% ipython --no-banner

In [1]: import numpy as np

In [2]: import numpy.linalg as la

In [3]: np.set_printoptions(suppress=True, linewidth=120)

In [4]: feats = np.load("m.npy")

In [5]: feats
Out[5]: 
array([[  1,  -3,   9, -27],
       [  1,  -2,   4,  -8],
       [  1,  -1,   1,  -1],
       [  1,   0,   0,   0],
       [  1,   1,   1,   1],
       [  1,   2,   4,   8],
       [  1,   3,   9,  27]])

In [6]: other = np.c_[feats[:, :1] @ np.array([[-1]]), np.array([-7, -3, 7, 5, 8, 0, 6])]

In [7]: other
Out[7]: 
array([[-1, -7],
       [-1, -3],
       [-1,  7],
       [-1,  5],
       [-1,  8],
       [-1,  0],
       [-1,  6]])

In [8]: la.matrix_rank(np.c_[feats, other])
Out[8]: np.int64(5)

In [9]: np.round(la.norm(la.qr(feats)[0].T @ other, axis=0) ** 2 / ((other ** 2).sum(axis=0) + 1e-12), 3)
Out[9]: array([1.   , 0.793])

In [10]: np.round(la.norm(other - feats @ la.lstsq(feats, other)[0], axis=0), 3) + 0
Out[10]: array([0.  , 6.93])

In [11]: la.matrix_rank(other)
Out[11]: np.int64(2)

In [12]: np.round(la.lstsq(feats, other[:, 0])[0], 3) + 0
Out[12]: array([-1.,  0.,  0.,  0.])

In [13]: Q, vecs = la.qr(feats[:, :2])[0], la.qr(feats[:, 2:])[0]

In [14]: s = la.svd(Q.T @ vecs, compute_uv=False)

In [15]: s.round(3)
Out[15]: array([0.93 , 0.756])

In [16]: x0 = np.array([0, -2, -3, 0])

In [17]: a = np.maximum(feats @ x0, 0)

In [18]: np.flatnonzero(a > 1e-9)
Out[18]: array([], dtype=int64)

In [19]: np.round(np.tanh(feats @ x0), 3)
Out[19]: array([-1.   , -1.   , -0.762,  0.   , -1.   , -1.   , -1.   ])

In [20]: a
Out[20]: array([0, 0, 0, 0, 0, 0, 0])

In [21]: feats.T @ a
Out[21]: array([0, 0, 0, 0])

In [22]: x0 = np.array([-2, -1, -2, 2])

In [23]: target = feats @ x0

In [24]: np.round(la.lstsq(feats, target)[0], 3)
Out[24]: array([-2., -1., -2.,  2.])

In [25]: np.round(la.solve(feats.T @ feats, feats.T @ target), 3)
Out[25]: array([-2., -1., -2.,  2.])

In [26]: rng = np.random.default_rng(37)

In [27]: target = target + 0.05 * rng.normal(size=7)

In [28]: target.round(3)
Out[28]: array([-70.955, -24.023,  -5.066,  -1.967,  -2.952,   4.026,  30.872])

In [29]: b, *_ = la.lstsq(feats, target)

In [30]: np.round(feats.T @ (target - feats @ b), 3) + 0
Out[30]: array([0., 0., 0., 0.])

In [31]: b.round(3)
Out[31]: array([-1.986, -0.946, -2.006,  1.991])

In [32]: np.round(la.norm(target - feats @ b), 3)
Out[32]: np.float64(0.041)

In [33]: left, s, vt = la.svd(feats, full_matrices=False)

In [34]: np.abs(left[:, 0]).round(6).argmax()
Out[34]: np.int64(0)

In [35]: np.round(left.T @ left, 3) + 0
Out[35]: 
array([[1., 0., 0., 0.],
       [0., 1., 0., 0.],
       [0., 0., 1., 0.],
       [0., 0., 0., 1.]])

In [36]: left.shape, s.shape, vt.shape
Out[36]: ((7, 4), (4,), (4, 4))

In [37]: E = np.loadtxt("block6.csv", delimiter=",")

In [38]: E
Out[38]: 
array([[1., 0., 0., 0.],
       [5., 6., 0., 0.],
       [7., 9., 4., 0.],
       [2., 4., 5., 1.]])

In [39]: u = np.array([-1, 1, 2, -5])

In [40]: other = E + np.outer(u, np.eye(4)[3])

In [41]: other
Out[41]: 
array([[ 1.,  0.,  0., -1.],
       [ 5.,  6.,  0.,  1.],
       [ 7.,  9.,  4.,  2.],
       [ 2.,  4.,  5., -4.]])

In [42]: round(la.det(other) / la.det(E), 3), np.round(1 + la.solve(E, u)[3], 3)
Out[42]: (np.float64(-6.0), np.float64(-6.0))

In [43]: other = E + rng.integers(-2, 3, (4, 2)) @ rng.integers(-2, 3, (2, 4))

In [44]: other
Out[44]: 
array([[ 0.,  3., -4., -1.],
       [ 3.,  8., -6.,  0.],
       [ 7., 13.,  2., -2.],
       [ 4.,  2., 11.,  1.]])

In [45]: np.abs(other - E).sum(axis=1)
Out[45]: array([ 9., 10.,  8., 10.])

In [46]: other - E
Out[46]: 
array([[-1.,  3., -4., -1.],
       [-2.,  2., -6.,  0.],
       [ 0.,  4., -2., -2.],
       [ 2., -2.,  6.,  0.]])

In [47]: labels = rng.permutation(4)

In [48]: other = E[:, labels] * rng.choice([-1, 1], 4)

In [49]: other
Out[49]: 
array([[-0., -0.,  0.,  1.],
       [-6., -0.,  0.,  5.],
       [-9., -0.,  4.,  7.],
       [-4., -1.,  5.,  2.]])

In [50]: left, _, vt = la.svd(E.T @ other)

In [51]: labels
Out[51]: array([1, 3, 2, 0])

In [52]: Q, Rm = la.qr(E)

In [53]: np.round(np.abs(np.diag(Rm)), 3)
Out[53]: array([8.888, 1.968, 2.918, 0.47 ])

In [54]: np.round(Q.T @ Q, 3) + 0
Out[54]: 
array([[1., 0., 0., 0.],
       [0., 1., 0., 0.],
       [0., 0., 1., 0.],
       [0., 0., 0., 1.]])

In [55]: round(abs(Rm[0, 0]), 3), np.round(la.norm(E[:, 0]), 3)
Out[55]: (np.float64(8.888), np.float64(8.888))

In [56]: Q.shape, Rm.shape
Out[56]: ((4, 4), (4, 4))

In [57]: np.round(Q @ Rm, 3) + 0
Out[57]: 
array([[1., 0., 0., 0.],
       [5., 6., 0., 0.],
       [7., 9., 4., 0.],
       [2., 4., 5., 1.]])

In [58]: np.allclose(Rm.T @ Rm, E.T @ E)
Out[58]: True

In [59]: Rm.round(3)
Out[59]: 
array([[ -8.888, -11.363,  -4.275,  -0.225],
       [  0.   ,  -1.968,  -3.769,  -0.733],
       [  0.   ,   0.   ,  -2.918,  -0.437],
       [  0.   ,   0.   ,   0.   ,   0.47 ]])

In [60]: u = np.array([3, 1, -1, -1, 3, 1, 2])

In [61]: M = u[np.abs(np.subtract.outer(np.arange(7), np.arange(7)))]

In [62]: M
Out[62]: 
array([[ 3,  1, -1, -1,  3,  1,  2],
       [ 1,  3,  1, -1, -1,  3,  1],
       [-1,  1,  3,  1, -1, -1,  3],
       [-1, -1,  1,  3,  1, -1, -1],
       [ 3, -1, -1,  1,  3,  1, -1],
       [ 1,  3, -1, -1,  1,  3,  1],
       [ 2,  1,  3, -1, -1,  1,  3]])

In [63]: w, vecs = la.eigh(M)

In [64]: x0 = np.array([0, 3, 1, 2, 0, 2, 1])

In [65]: np.round(x0 @ M @ x0 / (x0 @ x0), 3), np.round(w[0], 3), round(float(w[-1]), 3)
Out[65]: (np.float64(4.789), np.float64(-2.391), 8.392)

In [66]: np.abs(M).sum(axis=1).max(), round(float(np.abs(w).max()), 3)
Out[66]: (np.int64(12), 8.392)

In [67]: round(la.eigvalsh(M).min(), 3)
Out[67]: np.float64(-2.391)

In [68]: [round(float(la.det(M[:i, :i])), 2) + 0 for i in range(1, 8)]
Out[68]: [3.0, 8.0, 16.0, 32.0, -80.0, 0.0, 80.0]

In [69]: def softmax(z):
    ...:     e = np.exp(z - z.max(axis=-1, keepdims=True))
    ...:     return e / e.sum(axis=-1, keepdims=True)
    ...: 

In [70]: np.round(softmax(M[2]), 3)
Out[70]: array([0.008, 0.058, 0.43 , 0.058, 0.008, 0.008, 0.43 ])

In [71]: np.round(softmax(10 * M[2]), 3) + 0
Out[71]: array([0. , 0. , 0.5, 0. , 0. , 0. , 0.5])

In [72]: np.round(softmax(M[2] + -2), 3)
Out[72]: array([0.008, 0.058, 0.43 , 0.058, 0.008, 0.008, 0.43 ])

In [73]: S = M @ M.T / np.sqrt(7)

In [74]: np.round(softmax(S)[2] @ M, 3)
Out[74]: array([-0.799,  1.001,  2.997,  0.866, -0.999, -0.863,  2.996])

In [75]: [round(float(x), 3) for x in la.svd(M, compute_uv=False)[:3]]
Out[75]: [8.392, 7.157, 4.704]

In [76]: np.argsort(-la.norm(M, axis=0).round(6), kind="stable")[:3]
Out[76]: array([0, 6, 1])

In [77]: la.matrix_rank(M, rtol=0.1)
Out[77]: np.int64(5)

In [78]: round(float(la.norm(M, 2) / la.norm(M)), 3)
Out[78]: 0.666

In [79]: X = np.loadtxt("x.csv", delimiter=",")

In [80]: X
Out[80]: 
array([[ 0.051, -2.602, -1.831, -1.824],
       [-0.019,  1.888,  1.331,  1.266],
       [ 0.043, -0.802, -0.527, -0.523],
       [ 0.043, -1.814, -1.438, -1.289],
       [ 0.11 , -3.709, -2.525, -2.594],
       [ 0.108, -5.053, -3.263, -3.322],
       [ 0.083, -2.109, -1.274, -1.352],
       [-0.102, -6.966, -4.563, -4.638],
       [-0.077,  1.572,  1.125,  1.263],
       [ 0.163,  0.29 ,  0.09 ,  0.161],
       [ 0.027, -1.202, -0.762, -0.9  ],
       [-0.031,  2.275,  1.617,  1.582],
       [ 0.095,  2.061,  1.464,  1.719],
       [-0.041,  3.472,  2.366,  2.135],
       [-0.206,  1.151,  0.677,  0.781],
       [-0.092, -1.785, -1.106, -1.164],
       [ 0.036, 10.679,  7.058,  6.949],
       [ 0.105,  0.75 ,  0.575,  0.558],
       [ 0.052,  2.914,  2.156,  1.942],
       [ 0.36 , -0.186, -0.278, -0.051],
       [-0.092, -1.638, -1.077, -1.07 ],
       [ 0.11 , -3.59 , -2.355, -2.49 ],
       [-0.044, -3.152, -2.159, -2.2  ],
       [-0.107, -3.17 , -2.096, -2.25 ],
       [-0.147,  1.525,  0.957,  0.971]])

In [81]: Xs = X - X.mean(axis=0)

In [82]: vecs = la.svd(Xs)[2][:1]

In [83]: other = Xs - Xs @ vecs.T @ vecs

In [84]: np.round(np.diag(vecs.T @ vecs), 3) + 0
Out[84]: array([0.   , 0.529, 0.235, 0.236])

In [85]: np.round(np.cov(Xs @ vecs.T, rowvar=False), 3)
Out[85]: np.float64(23.171)

In [86]: np.round((Xs @ vecs.T).std(axis=0), 3)
Out[86]: array([4.716])

In [87]: labels = rng.permutation(4)

In [88]: other = feats[:, labels] * rng.choice([-1, 1], 4)

In [89]: other
Out[89]: 
array([[ -1, -27,   3,   9],
       [ -1,  -8,   2,   4],
       [ -1,  -1,   1,   1],
       [ -1,   0,   0,   0],
       [ -1,   1,  -1,   1],
       [ -1,   8,  -2,   4],
       [ -1,  27,  -3,   9]])

In [90]: left, _, vt = la.svd(feats.T @ other)

In [91]: labels
Out[91]: array([0, 3, 1, 2])

In [92]: x0 = np.array([-1, 3, -1, -1])

In [93]: target = X @ x0

In [94]: np.round(la.solve(X.T @ X, X.T @ target), 3)
Out[94]: array([-1.,  3., -1., -1.])

In [95]: np.round(la.lstsq(X, target)[0], 3)
Out[95]: array([-1.,  3., -1., -1.])

In [96]: target = target + 0.3 * rng.normal(size=25)

In [97]: target.round(3)
Out[97]: 
array([ -4.254,   3.37 ,  -1.48 ,  -2.779,  -6.563,  -8.638,  -4.066, -11.029,   2.45 ,   0.511,  -1.941,   3.306,
         2.774,   5.989,   2.475,  -2.927,  17.597,   0.948,   4.551,  -1.094,  -2.513,  -5.806,  -5.327,  -4.401,
         2.891])

In [98]: b, *_ = la.lstsq(X, target)

In [99]: [round(float(la.norm(la.solve(X.T @ X + lam * np.eye(4), X.T @ target))), 2) for lam in (0, 1, 10, 100)]
Out[99]: [3.91, 1.43, 1.17, 1.01]

In [100]: blk = np.stack([X, 3 * X, X[::-1]])

In [101]: np.round(np.einsum("bij,cij->bc", blk, blk), 3)
Out[101]: 
array([[ 563.195, 1689.586,   80.635],
       [1689.586, 5068.757,  241.904],
       [  80.635,  241.904,  563.195]])

In [102]: (blk @ X.T).shape
Out[102]: (3, 25, 25)

In [103]: np.round(la.norm(blk, axis=(1, 2)), 3)
Out[103]: array([23.732, 71.195, 23.732])

In [104]: blk.shape
Out[104]: (3, 25, 4)

In [105]: round(la.norm(X, 2) / la.norm(X), 3)
Out[105]: np.float64(0.999)

In [106]: [round(float(x), 3) for x in la.svd(X, compute_uv=False)[:3]]
Out[106]: [23.716, 0.601, 0.468]

In [107]: K = np.array([[0.1, 0.0, 0.3, 0.1],
     ...:     [0.2, -1.2, -0.3, -1.5],
     ...:     [-0.8, 0.9, -1.8, -0.1],
     ...:     [-1.1, 0.1, 1.4, 1.0],
     ...:     [1.0, 0.2, -0.3, 0.7],
     ...:     [-0.9, 1.4, -1.0, 1.4],
     ...:     [-1.4, -1.1, 0.3, 0.6]])

In [108]: K[:, 0] *= 10

In [109]: K
Out[109]: 
array([[  1. ,   0. ,   0.3,   0.1],
       [  2. ,  -1.2,  -0.3,  -1.5],
       [ -8. ,   0.9,  -1.8,  -0.1],
       [-11. ,   0.1,   1.4,   1. ],
       [ 10. ,   0.2,  -0.3,   0.7],
       [ -9. ,   1.4,  -1. ,   1.4],
       [-14. ,  -1.1,   0.3,   0.6]])

In [110]: w1 = np.array([[-1, -2, 3], [-3, 0, 3], [-1, 0, 0], [3, -1, -3]])

In [111]: b = np.array([-3, 1, 3])

In [112]: H = np.maximum(K @ w1 + b, 0)

In [113]: (H > 0).astype(int)
Out[113]: 
array([[0, 0, 1],
       [0, 0, 1],
       [1, 1, 0],
       [1, 1, 0],
       [0, 0, 1],
       [1, 1, 0],
       [1, 1, 0]])

In [114]: W2 = np.array([[3, -3, -2], [0, -3, -2], [-3, 1, -1]])

In [115]: w1 @ W2
Out[115]: 
array([[-12,  12,   3],
       [-18,  12,   3],
       [ -3,   3,   2],
       [ 18,  -9,  -1]])

In [116]: other = K / la.norm(K, axis=1, keepdims=True)

In [117]: C2 = other @ other.T

In [118]: np.argwhere(np.triu(np.abs(C2) > 0.95, 1))
Out[118]: 
array([[0, 2],
       [2, 4],
       [2, 5],
       [2, 6],
       [3, 4],
       [3, 5],
       [3, 6],
       [4, 5],
       [4, 6],
       [5, 6]])

In [119]: np.round(la.norm(other, axis=1), 3)
Out[119]: array([1., 1., 1., 1., 1., 1., 1.])

In [120]: (C2 - 2 * np.eye(7)).round(6).argmax(axis=1)
Out[120]: array([4, 4, 5, 6, 0, 2, 3])

In [121]: (np.abs(C2) > 0.9).astype(int)
Out[121]: 
array([[1, 0, 1, 0, 1, 1, 1],
       [0, 1, 0, 0, 0, 0, 0],
       [1, 0, 1, 1, 1, 1, 1],
       [0, 0, 1, 1, 1, 1, 1],
       [1, 0, 1, 1, 1, 1, 1],
       [1, 0, 1, 1, 1, 1, 1],
       [1, 0, 1, 1, 1, 1, 1]])

In [122]: np.round(K.mean(axis=0), 3)
Out[122]: array([-4.143,  0.043, -0.2  ,  0.314])

In [123]: K[7]
---------------------------------------------------------------------------
IndexError                                Traceback (most recent call last)
Cell In[123], line 1
----> 1 K[7]

IndexError: index 7 is out of bounds for axis 0 with size 7

In [124]: la.matrix_rank(K)
Out[124]: np.int64(4)

In [125]: K.reshape(2, -1)
Out[125]: 
array([[  1. ,   0. ,   0.3,   0.1,   2. ,  -1.2,  -0.3,  -1.5,  -8. ,   0.9,  -1.8,  -0.1, -11. ,   0.1],
       [  1.4,   1. ,  10. ,   0.2,  -0.3,   0.7,  -9. ,   1.4,  -1. ,   1.4, -14. ,  -1.1,   0.3,   0.6]])

In [126]: K.reshape(-1, 2)
Out[126]: 
array([[  1. ,   0. ],
       [  0.3,   0.1],
       [  2. ,  -1.2],
       [ -0.3,  -1.5],
       [ -8. ,   0.9],
       [ -1.8,  -0.1],
       [-11. ,   0.1],
       [  1.4,   1. ],
       [ 10. ,   0.2],
       [ -0.3,   0.7],
       [ -9. ,   1.4],
       [ -1. ,   1.4],
       [-14. ,  -1.1],
       [  0.3,   0.6]])

In [127]: blk = K.reshape(7, 2, -1)

In [128]: np.einsum("ihd,jhd->hij", blk, blk).shape
Out[128]: (2, 7, 7)

In [129]: np.round(blk.sum(axis=1), 3)
Out[129]: 
array([[  1.3,   0.1],
       [  1.7,  -2.7],
       [ -9.8,   0.8],
       [ -9.6,   1.1],
       [  9.7,   0.9],
       [-10. ,   2.8],
       [-13.7,  -0.5]])

In [130]: np.swapaxes(blk, 1, 2)[1]
Out[130]: 
array([[ 2. , -0.3],
       [-1.2, -1.5]])

In [131]: blk.shape
Out[131]: (7, 2, 2)
